$ ipython --no-banner

In [1]: import numpy as np

In [2]: np.set_printoptions(precision=4, suppress=True, linewidth=160, floatmode="fixed")

In [3]: def rd(a):
   ...:     return np.round(a, 4) + 0
   ...: 

In [4]: X = np.loadtxt("mat.csv", delimiter=",")

In [5]: rd(X)
Out[5]: 
array([[ 1.4193,  2.2425,  1.3988],
       [-0.0802,  2.9162,  0.6994],
       [-2.4806, -0.5700, -1.5880],
       [ 2.2009,  1.2607,  1.6021],
       [-2.4473,  1.3627, -1.0742],
       [ 2.5057, -1.1773,  1.1556],
       [ 0.4258, -2.9270, -0.5012],
       [ 2.3735,  0.8861,  1.6066],
       [ 0.0400, -2.9116, -0.7216],
       [-1.6649, -2.0081, -1.4817],
       [-2.2576,  1.7801, -0.8572],
       [ 0.2522,  2.8576,  0.8777],
       [ 0.3445,  2.8330,  0.9250],
       [-1.9764,  2.1780, -0.5919],
       [ 0.3122,  2.8420,  0.9086],
       [-2.6071,  0.1552, -1.4761],
       [-1.3559,  2.6741, -0.1042]])

In [6]: u = np.array([3, 3])

In [7]: rd(np.convolve(X[14], u))
Out[7]: array([ 0.9367,  9.4627, 11.2517,  2.7257])

In [8]: rd(np.polyval(u, X[14]))
Out[8]: array([ 3.9367, 11.5260,  5.7257])

In [9]: rd(np.correlate(X[14], X[5], "full"))
Out[9]: array([ 0.3608,  2.9167, -1.5136,  6.0515,  2.2766])

In [10]: print(np.linalg.matrix_rank(X, rtol=0.1))
2

In [11]: print(np.argsort(-np.linalg.norm(X, axis=0).round(6), kind="stable")[:3])
[1 0 2]

In [12]: np.linalg.cond(X) > 100
Out[12]: np.True_

In [13]: rd(np.linalg.norm(X, 2) / np.linalg.norm(X))
Out[13]: np.float64(0.7465)

In [14]: u, r1 = X[6], X[2]

In [15]: print(rd(u @ u))
9.0

In [16]: pr = (u @ r1) / (u @ u) * u

In [17]: rd((r1 - pr) @ u)
Out[17]: np.float64(0.0)

In [18]: rd(pr)
Out[18]: array([ 0.0666, -0.4580, -0.0784])

In [19]: labels = X[:, 1] > np.median(X[:, 1])

In [20]: u = X[labels].mean(axis=0) - X[~labels].mean(axis=0)

In [21]: np.argsort(-np.abs(u).round(6), kind="stable")
Out[21]: array([1, 2, 0])

In [22]: print(rd((((X - X.mean(axis=0)) @ u > 0) == labels).mean()))
0.8235

In [23]: M = np.load("w.npy")

In [24]: M
Out[24]: 
array([[ 0.1000,  1.8000, -0.8000],
       [ 0.7000,  1.1000,  0.2000],
       [ 0.2000,  0.6000, -0.9000],
       [ 0.5000,  1.5000,  0.0000]])

In [25]: Y = np.c_[M[:, :2] @ np.array([[4, 1], [0, 1]]), np.array([1, -1, 3, 1])]

In [26]: rd(Y)
Out[26]: 
array([[ 0.4000,  1.9000,  1.0000],
       [ 2.8000,  1.8000, -1.0000],
       [ 0.8000,  0.8000,  3.0000],
       [ 2.0000,  2.0000,  1.0000]])

In [27]: rd(np.linalg.norm(np.linalg.qr(M)[0].T @ Y, axis=0) ** 2 / ((Y ** 2).sum(axis=0) + 1e-12))
Out[27]: array([1.0000, 1.0000, 0.8094])

In [28]: np.linalg.matrix_rank(np.c_[M, Y])
Out[28]: np.int64(4)

In [29]: rd(np.linalg.lstsq(M, Y[:, 0])[0])
Out[29]: array([4.0000, 0.0000, 0.0000])

In [30]: x = np.array([0, 0, 2])

In [31]: rhs = Y @ x

In [32]: try:
    ...:     np.linalg.solve(Y, rhs)
    ...: except np.linalg.LinAlgError as e:
    ...:     print(e)
    ...: 
Last 2 dimensions of the array must be square

In [33]: rd(np.linalg.lstsq(Y, rhs)[0])
Out[33]: array([0.0000, 0.0000, 2.0000])

In [34]: rhs
Out[34]: array([ 2.0000, -2.0000,  6.0000,  2.0000])

In [35]: rng = np.random.default_rng(37622)

In [36]: rhs = rhs + 0.02 * rng.normal(size=4)

In [37]: rd(rhs)
Out[37]: array([ 1.9887, -1.9989,  6.0149,  1.9907])

In [38]: b, *_ = np.linalg.lstsq(Y, rhs)

In [39]: [round(float(np.linalg.norm(np.linalg.solve(Y.T @ Y + lam * np.eye(3), Y.T @ rhs))), 2) for lam in (0, 1, 10, 100)]
Out[39]: [2.0, 1.82, 1.07, 0.22]

In [40]: rd(b)
Out[40]: array([ 0.0082, -0.0117,  2.0049])
